% python3 -q
>>> import numpy as np
>>> import numpy.linalg as la
>>> np.set_printoptions(precision=4, suppress=True, linewidth=200, floatmode="fixed")
>>> W0 = np.loadtxt("mat.csv", delimiter=",")
>>> print(W0)
[[ 0.0000  0.0000  6.0000  0.0000  0.0000  0.0000  0.0000  0.0000  0.0000  0.0000  0.0000]
 [ 0.0000  0.0000  0.0000  0.0000  0.0000  0.0000  0.0000  7.0000  0.0000  0.0000  0.0000]
 [ 0.0000  0.0000  0.0000  0.0000  0.0000  0.0000  0.0000  0.0000  0.0000  0.0000  0.0000]
 [ 0.0000  0.0000  0.0000  0.0000  0.0000  0.0000  9.0000  0.0000  0.0000  0.0000  0.0000]
 [ 0.0000  2.0000  0.0000  0.0000  0.0000  0.0000  0.0000  0.0000  0.0000  0.0000  0.0000]
 [ 0.0000  0.0000  0.0000  0.0000  0.0000  6.0000  0.0000  0.0000  0.0000  0.0000  0.0000]
 [ 0.0000  0.0000  0.0000  9.0000  0.0000  0.0000  0.0000  0.0000  0.0000  0.0000  0.0000]
 [ 0.0000  0.0000  0.0000  0.0000  3.0000  0.0000  0.0000  0.0000  0.0000  0.0000  0.0000]
 [-2.0000  0.0000  0.0000  0.0000  0.0000  0.0000  0.0000  0.0000  0.0000  0.0000  0.0000]
 [ 0.0000  0.0000  0.0000  0.0000  0.0000  0.0000  0.0000  0.0000  6.0000  0.0000  0.0000]
 [ 0.0000  0.0000  0.0000  0.0000  0.0000  0.0000  0.0000  0.0000  0.0000  0.0000 -4.0000]]
>>> rank = la.matrix_rank(W0)
>>> print(rank)
10
>>> null = la.svd(W0)[2][rank:].T
>>> print(null[:, 0] / null[np.abs(null[:, 0]).round(6).argmax(), 0])
[0.0000 0.0000 0.0000 0.0000 0.0000 0.0000 0.0000 0.0000 0.0000 1.0000 0.0000]
>>> print(null @ null.T)
[[0.0000 0.0000 0.0000 0.0000 0.0000 0.0000 0.0000 0.0000 0.0000 0.0000 0.0000]
 [0.0000 0.0000 0.0000 0.0000 0.0000 0.0000 0.0000 0.0000 0.0000 0.0000 0.0000]
 [0.0000 0.0000 0.0000 0.0000 0.0000 0.0000 0.0000 0.0000 0.0000 0.0000 0.0000]
 [0.0000 0.0000 0.0000 0.0000 0.0000 0.0000 0.0000 0.0000 0.0000 0.0000 0.0000]
 [0.0000 0.0000 0.0000 0.0000 0.0000 0.0000 0.0000 0.0000 0.0000 0.0000 0.0000]
 [0.0000 0.0000 0.0000 0.0000 0.0000 0.0000 0.0000 0.0000 0.0000 0.0000 0.0000]
 [0.0000 0.0000 0.0000 0.0000 0.0000 0.0000 0.0000 0.0000 0.0000 0.0000 0.0000]
 [0.0000 0.0000 0.0000 0.0000 0.0000 0.0000 0.0000 0.0000 0.0000 0.0000 0.0000]
 [0.0000 0.0000 0.0000 0.0000 0.0000 0.0000 0.0000 0.0000 0.0000 0.0000 0.0000]
 [0.0000 0.0000 0.0000 0.0000 0.0000 0.0000 0.0000 0.0000 0.0000 1.0000 0.0000]
 [0.0000 0.0000 0.0000 0.0000 0.0000 0.0000 0.0000 0.0000 0.0000 0.0000 0.0000]]
>>> print([int(la.matrix_rank(W0[:, :j + 1])) for j in range(11)])
[1, 2, 3, 4, 5, 6, 7, 8, 9, 9, 10]
>>> print(W0 @ null)
[[0.0000]
 [0.0000]
 [0.0000]
 [0.0000]
 [0.0000]
 [0.0000]
 [0.0000]
 [0.0000]
 [0.0000]
 [0.0000]
 [0.0000]]
>>> print([int(la.matrix_rank(W0[:i])) for i in range(1, len(W0) + 1)])
[1, 2, 2, 3, 4, 5, 6, 7, 8, 9, 10]
>>> K = np.load("test8.npy")
>>> print(K)
[[-0.4299 -0.1402 -0.1319 -0.0327  0.8388  0.1553  0.2220]
 [ 0.1344 -0.2588  0.4145 -0.5344 -0.1337  0.5298  0.3989]
 [ 0.1881  0.0795 -0.6420 -0.1028 -0.0229  0.6445 -0.3461]
 [ 0.4568  0.6776  0.3755  0.0630  0.4021  0.1419 -0.0738]
 [-0.4568  0.1035  0.3137  0.6116 -0.2284  0.5049 -0.0328]
 [-0.5643  0.6096 -0.0767 -0.5055 -0.2090 -0.0694  0.0103]
 [ 0.1612  0.2562 -0.3917  0.2632 -0.1429  0.0061  0.8156]]
>>> x0 = np.array([2, 2, 0, 0, 2, 3, 4])
>>> print(np.round(K.T @ (K @ x0), 4) + 0)
[2.0000 2.0000 0.0000 0.0000 2.0000 3.0000 4.0000]
>>> print(np.round(la.norm(x0), 4), round(float(la.norm(K @ x0)), 4))
6.0828 6.0828
>>> J = np.loadtxt("dump.csv", delimiter=",")
>>> print(J)
[[ 1.0000  0.0000  0.0000  0.0000  0.0000  0.0000]
 [ 0.0000  1.0000  0.0000  0.0000  0.0000  0.0000]
 [-2.0000  2.0000  1.0000  0.0000  0.0000  0.0000]
 [-2.0000 -1.0000  2.0000  1.0000  0.0000  0.0000]
 [ 3.0000 -3.0000  1.0000 -1.0000  1.0000  0.0000]
 [ 0.0000 -2.0000 -3.0000 -3.0000 -1.0000  1.0000]]
>>> print(la.matrix_rank(J - J[0, 0] * np.eye(6)))
4
>>> print([int(la.matrix_rank(la.matrix_power(J, p))) for p in range(1, 7)])
[6, 6, 6, 6, 6, 6]
>>> print(np.sort(la.eigvals(J)))
[1.0000 1.0000 1.0000 1.0000 1.0000 1.0000]
